% python3 -q
>>> import numpy as np
>>> np.set_printoptions(precision=1, suppress=True, linewidth=140, floatmode="fixed")
>>> arr = np.diag(np.array([3, 2, 0, 1, 0, 0, 3])) + 2 * np.eye(7, k=1) + 2 * np.eye(7, k=-1)
>>> arr
array([[3.0, 2.0, 0.0, 0.0, 0.0, 0.0, 0.0],
       [2.0, 2.0, 2.0, 0.0, 0.0, 0.0, 0.0],
       [0.0, 2.0, 0.0, 2.0, 0.0, 0.0, 0.0],
       [0.0, 0.0, 2.0, 1.0, 2.0, 0.0, 0.0],
       [0.0, 0.0, 0.0, 2.0, 0.0, 2.0, 0.0],
       [0.0, 0.0, 0.0, 0.0, 2.0, 0.0, 2.0],
       [0.0, 0.0, 0.0, 0.0, 0.0, 2.0, 3.0]])
>>> left, s, Vt = np.linalg.svd(arr)
>>> np.argmax(s[:-1] / (s[1:] + 1e-6)) + 1
np.int64(6)
>>> s
array([5.0, 4.3, 3.3, 3.2, 2.0, 1.5, 0.1])
>>> B = left[:, :6] @ np.diag(s[:6]) @ Vt[:6]
>>> np.linalg.matrix_rank(arr, rtol=0.05)
np.int64(6)
>>> np.round(np.abs(arr - B).max(), 1)
np.float64(0.0)
>>> np.linalg.matrix_rank(B)
np.int64(6)
>>> round(float(np.linalg.norm(arr - B, 2)), 1), np.round(s[6], 1)
(0.1, np.float64(0.1))
>>> w1 = np.array([[-2, -1], [5, -8], [-9, -3], [-3, -4], [4, -8], [5, -9], [4, -3]])
>>> c = np.array([0, 1])
>>> H = np.maximum(arr @ w1 + c, 0)
>>> (H > 0).mean(axis=0)
array([0.7, 0.0])
>>> (H > 0).astype(int)
array([[1, 0],
       [0, 0],
       [1, 0],
       [0, 0],
       [1, 0],
       [1, 0],
       [1, 0]])
>>> W2 = np.array([[3, -3, -8], [-7, -9, -4]])
>>> (H @ W2).round(6).argmax(axis=1)
array([0, 0, 0, 0, 0, 0, 0])
>>> H @ W2
array([[  12.0,  -12.0,  -32.0],
       [   0.0,    0.0,    0.0],
       [  12.0,  -12.0,  -32.0],
       [   0.0,    0.0,    0.0],
       [  12.0,  -12.0,  -32.0],
       [  48.0,  -48.0, -128.0],
       [  66.0,  -66.0, -176.0]])
>>> np.all(np.linalg.eigvalsh(arr) > 0)
np.False_
>>> A = np.loadtxt("a.csv", delimiter=",")
>>> A
array([[ 0.0,  0.1, -1.0],
       [ 0.0, -1.0, -0.1],
       [-1.0,  0.0,  0.0]])
>>> np.linalg.norm(A, axis=0)
array([1.0, 1.0, 1.0])
>>> np.linalg.pinv(A)
array([[ 0.0,  0.0, -1.0],
       [ 0.1, -1.0,  0.0],
       [-1.0, -0.1,  0.0]])
>>> np.round(A.T @ A, 1) + 0
array([[1.0, 0.0, 0.0],
       [0.0, 1.0, 0.0],
       [0.0, 0.0, 1.0]])
>>> np.linalg.svd(A, compute_uv=False)
array([1.0, 1.0, 1.0])
>>> A[:, 1] @ A[:, 0]
np.float64(0.0)
>>> np.round(A @ A.T, 1) + 0
array([[1.0, 0.0, 0.0],
       [0.0, 1.0, 0.0],
       [0.0, 0.0, 1.0]])
>>> (A + A.T) / 2
array([[ 0.0,  0.1, -1.0],
       [ 0.1, -1.0, -0.1],
       [-1.0, -0.1,  0.0]])
>>> np.allclose(A, A.T)
False
>>> round(np.abs(np.linalg.eigvals(A)).max(), 1)
np.float64(1.0)
>>> rng = np.random.default_rng(0)
>>> idx = rng.permutation(3)
>>> idx
array([2, 0, 1])
>>> B = A[idx][:, idx]
>>> B
array([[ 0.0, -1.0,  0.0],
       [-1.0,  0.0,  0.1],
       [-0.1,  0.0, -1.0]])
>>> np.sort(np.abs(np.linalg.eigvals(B)))
array([1.0, 1.0, 1.0])
>>> np.allclose(B, A)
False
>>> r0, r1 = A[1], A[2]
>>> r0 @ r1
np.float64(0.0)
>>> r0 @ r0
np.float64(1.0)
>>> p = (r0 @ r1) / (r0 @ r0) * r0
>>> round(np.linalg.norm(r0 + r1) ** 2 + np.linalg.norm(r0 - r1) ** 2, 1)
np.float64(4.0)
>>> (r1 - p) @ r0
np.float64(0.0)
>>> np.outer(r0, r1)
array([[-0.0,  0.0,  0.0],
       [ 1.0, -0.0, -0.0],
       [ 0.1, -0.0, -0.0]])
>>> r1 - p
array([-1.0,  0.0,  0.0])
>>> r0 = np.array([1, 1])
>>> np.cross(A[2, :3], A[0, :3])
array([-0.0, -1.0, -0.1])
>>> np.array([np.convolve(row, r0, "same") for row in A])
array([[ 0.0,  0.1, -0.8],
       [ 0.0, -1.0, -1.1],
       [-1.0, -1.0,  0.0]])
>>> M = np.array([[-0.9, 0.2, 0.5],
...     [0.4, 0.4, -1.6],
...     [1.4, -0.1, 0.4],
...     [-2.5, 0.3, 0.0],
...     [-0.6, 1.2, 1.1],
...     [-0.6, -1.1, -1.1],
...     [0.5, 0.6, 0.8]])
>>> M[0] = M[2] + 0.1 * rng.normal(size=3)
>>> M
array([[ 1.5, -0.1,  0.3],
       [ 0.4,  0.4, -1.6],
       [ 1.4, -0.1,  0.4],
       [-2.5,  0.3,  0.0],
       [-0.6,  1.2,  1.1],
       [-0.6, -1.1, -1.1],
       [ 0.5,  0.6,  0.8]])
>>> O, V = np.linalg.qr(M[:, :2])[0], np.linalg.qr(M[:, 2:])[0]
>>> s = np.linalg.svd(O.T @ V, compute_uv=False)
>>> round(float(np.linalg.norm(O @ O.T - V @ V.T, 2)), 1)
1.0
>>> np.degrees(np.arccos(s.clip(0, 1)))
array([57.0])
>>> G = M.T @ M
>>> round(np.trace(G), 1), round((M ** 2).sum(), 1)
(np.float64(20.7), np.float64(20.7))
>>> np.linalg.matrix_rank(G)
np.int64(3)
>>> G
array([[11.5, -0.6,  0.8],
       [-0.6,  3.3,  2.3],
       [ 0.8,  2.3,  5.9]])
>>> J = np.loadtxt("data.csv", delimiter=",")
>>> J
array([[ -9.8,  -9.6, -69.0,  19.9,  10.0],
       [ -9.4, -10.3, -68.0,  21.0,   9.8],
       [-10.9, -10.8, -70.5,  21.2,  12.7],
       [-10.6,  -9.9, -70.4,  20.6,  10.1],
       [ -9.9,  -7.3, -71.1,  20.8,  10.7],
       [ -9.4, -10.0, -69.4,  18.4,  10.7],
       [-10.0,  -9.0, -70.0,  21.4,   8.0],
       [ -9.3, -10.7, -70.8,  20.5,  11.5],
       [ -8.1, -10.3, -68.7,  19.7,   8.5],
       [-10.4,  -9.4, -71.4,  20.2,  10.3],
       [ -9.3, -10.9, -69.3,  21.2,  11.4],
       [-10.8, -11.3, -70.6,  19.8,   9.4],
       [-10.0,  -9.7, -70.4,  21.6,  10.5],
       [ -9.5,  -8.9, -70.5,  19.9,   8.8],
       [ -8.4,  -7.6, -70.3,  20.0,   9.0],
       [-11.0, -10.2, -68.6,  20.9,   8.5],
       [-10.2,  -8.2, -68.4,  19.9,   9.9],
       [ -9.4, -12.1, -70.2,  21.4,  10.5],
       [-10.6, -10.0, -68.8,  21.1,   9.8],
       [ -6.7, -10.1, -71.4,  20.8,  11.1]])
>>> Ac = (J - J.mean(axis=0)) / J.std(axis=0)
>>> Ac.std(axis=0)
array([1.0, 1.0, 1.0, 1.0, 1.0])
>>> c = np.linalg.lstsq(np.delete(Ac, 4, axis=1), Ac[:, 4])[0]
>>> round(1 - np.var(Ac[:, 4] - np.delete(Ac, 4, axis=1) @ c), 1)
np.float64(0.2)
